% ipython --no-banner

In [1]: import numpy as np

In [2]: np.set_printoptions(suppress=True, linewidth=140)

In [3]: rd = lambda a: np.round(a, 3) + 0

In [4]: arr = np.loadtxt("test6.csv", delimiter=",")

In [5]: arr
Out[5]: 
array([[ 1.,  0.,  0.,  0.,  0.,  0.,  0.],
       [ 0., -3.,  0.,  0.,  0.,  0.,  0.],
       [ 1.,  0., -1.,  0.,  0.,  0.,  0.],
       [ 0.,  0.,  0., -1.,  0., -2., -2.],
       [ 0.,  0.,  0.,  0., -1., -3.,  1.],
       [ 0.,  0.,  0.,  0., -3., -1.,  0.],
       [ 0.,  0.,  0.,  2.,  3.,  0.,  3.]])

In [6]: rng = np.random.default_rng(157)

In [7]: z = rng.permutation(7)

In [8]: z
Out[8]: array([6, 1, 4, 5, 2, 0, 3])

In [9]: other = arr[z][:, z]

In [10]: rd(np.sort(np.abs(np.linalg.eigvals(other))))
Out[10]: array([1.   , 1.   , 1.238, 1.238, 3.   , 3.528, 4.254])

In [11]: rd(np.linalg.det(other)), rd(np.linalg.det(arr[z]))
Out[11]: (np.float64(-69.0), np.float64(-69.0))

In [12]: other
Out[12]: 
array([[ 3.,  0.,  3.,  0.,  0.,  0.,  2.],
       [ 0., -3.,  0.,  0.,  0.,  0.,  0.],
       [ 1.,  0., -1., -3.,  0.,  0.,  0.],
       [ 0.,  0., -3., -1.,  0.,  0.,  0.],
       [ 0.,  0.,  0.,  0., -1.,  1.,  0.],
       [ 0.,  0.,  0.,  0.,  0.,  1.,  0.],
       [-2.,  0.,  0., -2.,  0.,  0., -1.]])

In [13]: np.allclose(other, arr)
Out[13]: False

In [14]: np.diag(other)
Out[14]: array([ 3., -3., -1., -1., -1.,  1., -1.])

In [15]: rd(np.linalg.norm(other, axis=1))
Out[15]: array([4.69 , 3.   , 3.317, 3.162, 1.414, 1.   , 3.   ])

In [16]: np.linalg.norm(other, axis=1).argmax()
Out[16]: np.int64(0)

In [17]: rd(np.linalg.norm(other, 2))
Out[17]: np.float64(5.544)

In [18]: rd(np.linalg.norm(other[0] - other[5]))
Out[18]: np.float64(4.796)

In [19]: rd(np.linalg.norm(other, axis=0))
Out[19]: array([3.742, 3.   , 4.359, 3.742, 1.   , 1.414, 2.236])

In [20]: rd(np.linalg.norm(other[0], 1)), rd(np.linalg.norm(other[0], np.inf))
Out[20]: (np.float64(8.0), np.float64(3.0))

In [21]: rd(np.linalg.norm(other, 1)), rd(np.linalg.norm(other, np.inf))
Out[21]: (np.float64(7.0), np.float64(8.0))

In [22]: A = np.load("layer19.npy")

In [23]: A
Out[23]: 
array([[ 0.6,  2.3, -1.5],
       [ 0.3, -1.8, -1.2],
       [-1.2, -1.7,  1.2],
       [ 0.6, -0.8, -1. ],
       [ 0.7, -1. ,  1.7],
       [-0.7,  0.1,  0.8],
       [-1.6, -2. ,  0.7]])

In [24]: u, g = A[3], A[6]

In [25]: u @ u
Out[25]: np.float64(2.0)

In [26]: pr = (u @ g) / (u @ u) * u

In [27]: rd(np.outer(u, g))
Out[27]: 
array([[-0.96, -1.2 ,  0.42],
       [ 1.28,  1.6 , -0.56],
       [ 1.6 ,  2.  , -0.7 ]])

In [28]: np.linalg.matrix_rank(np.outer(u, g))
Out[28]: np.int64(1)

In [29]: g - pr
Out[29]: array([-1.582, -2.024,  0.67 ])

In [30]: proj = A @ np.linalg.solve(A.T @ A, A.T)

In [31]: np.linalg.matrix_rank(np.eye(7) - proj)
Out[31]: np.int64(4)

In [32]: np.allclose(proj @ proj, proj)
Out[32]: True

In [33]: x = np.array([2, -1, -2])

In [34]: np.linalg.norm(A @ x) <= np.linalg.norm(A, 2) * np.linalg.norm(x) + 1e-9
Out[34]: np.True_

In [35]: A @ np.eye(3)[1]
Out[35]: array([ 2.3, -1.8, -1.7, -0.8, -1. ,  0.1, -2. ])

In [36]: rd((A * x).sum(axis=1))
Out[36]: array([ 1.9,  4.8, -3.1,  4. , -1. , -3.1, -2.6])

In [37]: np.unravel_index(np.abs(A).argmax(), A.shape)
Out[37]: (np.int64(0), np.int64(1))

In [38]: np.count_nonzero(A)
Out[38]: np.int64(21)

In [39]: rd(np.linalg.norm(A))
Out[39]: np.float64(5.745)

In [40]: np.abs(A).max()
Out[40]: np.float64(2.3)

In [41]: rd(np.diff(A, axis=0))
Out[41]: 
array([[-0.3, -4.1,  0.3],
       [-1.5,  0.1,  2.4],
       [ 1.8,  0.9, -2.2],
       [ 0.1, -0.2,  2.7],
       [-1.4,  1.1, -0.9],
       [-0.9, -2.1, -0.1]])

In [42]: rd(A.sum(axis=1))
Out[42]: array([ 1.4, -2.7, -1.7, -1.2,  1.4,  0.2, -2.9])

In [43]: A.shape
Out[43]: (7, 3)

In [44]: x = np.array([3, 2, -3])

In [45]: rhs = A @ x

In [46]: beta, lr = np.zeros(3), 1 / np.linalg.norm(A, 2) ** 2

In [47]: for i in range(200):
    ...:     beta -= lr * A.T @ (A @ beta - rhs)
    ...:     if i % 50 == 0: print(i, round(np.linalg.norm(A @ beta - rhs), 3))
    ...: 
0 4.042
50 0.001
100 0.0
150 0.0

In [48]: rd(beta)
Out[48]: array([ 3.,  2., -3.])

In [49]: m1 = np.array([[3, 1, 5, 9, 0], [0, 7, 5, 8, 4]])

In [50]: m1[-1] = m1[0] + -1 * m1[1]

In [51]: m1
Out[51]: 
array([[ 3,  1,  5,  9,  0],
       [ 3, -6,  0,  1, -4]])

In [52]: x = np.array([2, 2, 1, 3, 3])

In [53]: (m1 @ x).argmax()
Out[53]: np.int64(0)

In [54]: m1 @ np.ones(5)
Out[54]: array([18., -6.])

In [55]: m1 @ x
Out[55]: array([ 40, -15])

In [56]: np.sign((m1 @ x).round(6))
Out[56]: array([ 1, -1])

In [57]: other = np.array([[3, 3], [1, 2], [3, -3], [5, -3], [-2, 1]])

In [58]: np.einsum("ik,kj->ij", m1, other)
Out[58]: 
array([[ 70, -31],
       [ 16, -10]])

In [59]: np.einsum("ij->j", m1)
Out[59]: array([ 6, -5,  5, 10, -4])

In [60]: np.linalg.matrix_rank(m1 @ other)
Out[60]: np.int64(2)

In [61]: u, g = m1[1], m1[0]

In [62]: u @ g
Out[62]: np.int64(12)

In [63]: u @ u
Out[63]: np.int64(62)

In [64]: pr = (u @ g) / (u @ u) * u

In [65]: np.linalg.matrix_rank(np.outer(u, g))
Out[65]: np.int64(1)

In [66]: rd((g - pr) @ u)
Out[66]: np.float64(0.0)

In [67]: rd(pr)
Out[67]: array([ 0.581, -1.161,  0.   ,  0.194, -0.774])

In [68]: rd(np.linalg.norm(u + g) ** 2 + np.linalg.norm(u - g) ** 2)
Out[68]: np.float64(356.0)

In [69]: mat = np.eye(4, dtype=int)[rng.permutation(4)]

In [70]: mat
Out[70]: 
array([[0, 0, 0, 1],
       [0, 0, 1, 0],
       [1, 0, 0, 0],
       [0, 1, 0, 0]])

In [71]: other = np.array([[2, 2, 0], [1, 2, 0], [3, 3, 0], [2, 2, 2]])

In [72]: np.vstack([mat, other.T]).shape
Out[72]: (7, 4)

In [73]: other = np.linalg.inv(mat)

In [74]: rd(np.linalg.inv(other))
Out[74]: 
array([[0., 0., 0., 1.],
       [0., 0., 1., 0.],
       [1., 0., 0., 0.],
       [0., 1., 0., 0.]])

In [75]: mat @ other
Out[75]: 
array([[1., 0., 0., 0.],
       [0., 1., 0., 0.],
       [0., 0., 1., 0.],
       [0., 0., 0., 1.]])

In [76]: rd(np.linalg.det(mat) * np.linalg.det(other))
Out[76]: np.float64(1.0)

In [77]: other
Out[77]: 
array([[0., 0., 1., 0.],
       [0., 0., 0., 1.],
       [0., 1., 0., 0.],
       [1., 0., 0., 0.]])

In [78]: rd(np.linalg.slogdet(mat)[0])
Out[78]: np.float64(-1.0)

In [79]: np.allclose(other, mat.T)
Out[79]: True

In [80]: W2 = np.array([[-1, -1, -2, 0, -1]])

In [81]: J = rng.normal(size=(12, 1)) @ W2 + np.array([4, 8, 9, 3, 5])

In [82]: rd(J)
Out[82]: 
array([[ 3.446,  7.446,  7.891,  3.   ,  4.446],
       [ 2.723,  6.723,  6.446,  3.   ,  3.723],
       [ 3.078,  7.078,  7.156,  3.   ,  4.078],
       [ 5.431,  9.431, 11.863,  3.   ,  6.431],
       [ 3.342,  7.342,  7.684,  3.   ,  4.342],
       [ 4.496,  8.496,  9.991,  3.   ,  5.496],
       [ 2.03 ,  6.03 ,  5.06 ,  3.   ,  3.03 ],
       [ 6.277, 10.277, 13.553,  3.   ,  7.277],
       [ 5.252,  9.252, 11.503,  3.   ,  6.252],
       [ 5.77 ,  9.77 , 12.541,  3.   ,  6.77 ],
       [ 3.494,  7.494,  7.987,  3.   ,  4.494],
       [ 4.254,  8.254,  9.509,  3.   ,  5.254]])

In [83]: other = np.array([[0, 2], [1, 1], [0, 2], [2, 2], [1, 1]])

In [84]: rd(np.einsum("ij->j", J))
Out[84]: array([ 49.592,  97.592, 111.184,  36.   ,  61.592])

In [85]: np.linalg.matrix_rank(np.vstack([J, other.T]))
Out[85]: np.int64(4)

In [86]: rd(np.einsum("ij,ij->i", J, J))
Out[86]: array([158.346, 117.013, 136.41 , 309.541, 151.986, 231.405,  84.259, 390.651, 293.569, 340.861, 161.345, 213.256])
